$ python -q
>>> import numpy as np
>>> np.set_printoptions(precision=1, suppress=True, linewidth=140)
>>> F = np.array([[-1.8, -0.1, 0.1, -0.4, -0.3, 0.8],
...     [2.2, -1.2, 0.1, 0.9, 0.8, 1.2],
...     [-0.7, -1.7, -0.3, -1.4, 1.5, 0.1],
...     [1.0, -0.2, 1.5, 1.3, -0.6, 0.4],
...     [1.3, 1.1, -0.8, -0.4, 0.0, -1.0]])
>>> F[:, 4] *= 3
>>> F
array([[-1.8, -0.1,  0.1, -0.4, -0.9,  0.8],
       [ 2.2, -1.2,  0.1,  0.9,  2.4,  1.2],
       [-0.7, -1.7, -0.3, -1.4,  4.5,  0.1],
       [ 1. , -0.2,  1.5,  1.3, -1.8,  0.4],
       [ 1.3,  1.1, -0.8, -0.4,  0. , -1. ]])
>>> Y = F / np.sqrt((F ** 2).mean(axis=1, keepdims=True))
>>> np.linalg.norm(Y, axis=1)
array([2.4, 2.4, 2.4, 2.4, 2.4])
>>> np.linalg.matrix_rank(Y) == np.linalg.matrix_rank(F)
np.True_
>>> Y = F / np.linalg.norm(F, axis=1, keepdims=True)
>>> G = Y @ Y.T
>>> G[2]
array([-0.2,  0.5,  1. , -0.7, -0.2])
>>> (np.abs(G) > 0.9).astype(int)
array([[1, 0, 0, 0, 0],
       [0, 1, 0, 0, 0],
       [0, 0, 1, 0, 0],
       [0, 0, 0, 1, 0],
       [0, 0, 0, 0, 1]])
>>> rng = np.random.default_rng(91711)
>>> th = np.sort(rng.uniform(-2, 2, 18))
>>> mat = np.c_[th, th ** 2, th ** 3] @ np.array([[1, -8, 6, -3, 5], [-3, 6, 5, -1, 8], [-4, 8, -1, -8, -4]])
>>> mat
array([[ 14.6, -17.9,  13.5,  56.8,  46.7],
       [ 13.7, -16.1,  12.7,  54.1,  44.5],
       [  5.6,  -2.1,   6. ,  30.5,  25. ],
       [  2.6,   2.7,   3. ,  20.4,  16.4],
       [  0.8,   5.1,   1.1,  13.8,  10.5],
       [ -0.8,   6. ,  -1.3,   5. ,   2.4],
       [ -0.8,   5.5,  -1.5,   3.7,   1.2],
       [ -0.5,   2.9,  -1.4,   1.1,  -0.7],
       [ -0.4,   2.3,  -1.2,   0.8,  -0.7],
       [ -0.1,   1. ,  -0.6,   0.3,  -0.5],
       [ -3.1,   1.4,   7.4,  -7. ,   7. ],
       [ -3.3,   1.8,   7.6,  -7.4,   7.2],
       [ -5.1,   4.6,   9.3, -10.5,   8.5],
       [ -9.1,  11.3,  12.1, -17.4,  10.3],
       [-14.1,  20. ,  14.8, -25.7,  11.5],
       [-18.7,  28.5,  16.9, -33.7,  12. ],
       [-20.8,  32.2,  17.7, -37.2,  12.1],
       [-31.1,  51.5,  21.1, -55.1,  11.6]])
>>> x0 = np.array([1, 2, 5, 8, 6])
>>> np.linalg.norm(mat @ x0) <= np.linalg.norm(mat, 2) * np.linalg.norm(x0) + 1e-9
np.True_
>>> mat @ np.eye(5)[0]
array([ 14.6,  13.7,   5.6,   2.6,   0.8,  -0.8,  -0.8,  -0.5,  -0.4,  -0.1,  -3.1,  -3.3,  -5.1,  -9.1, -14.1, -18.7, -20.8, -31.1])
>>> (mat @ x0).argmax()
np.int64(0)
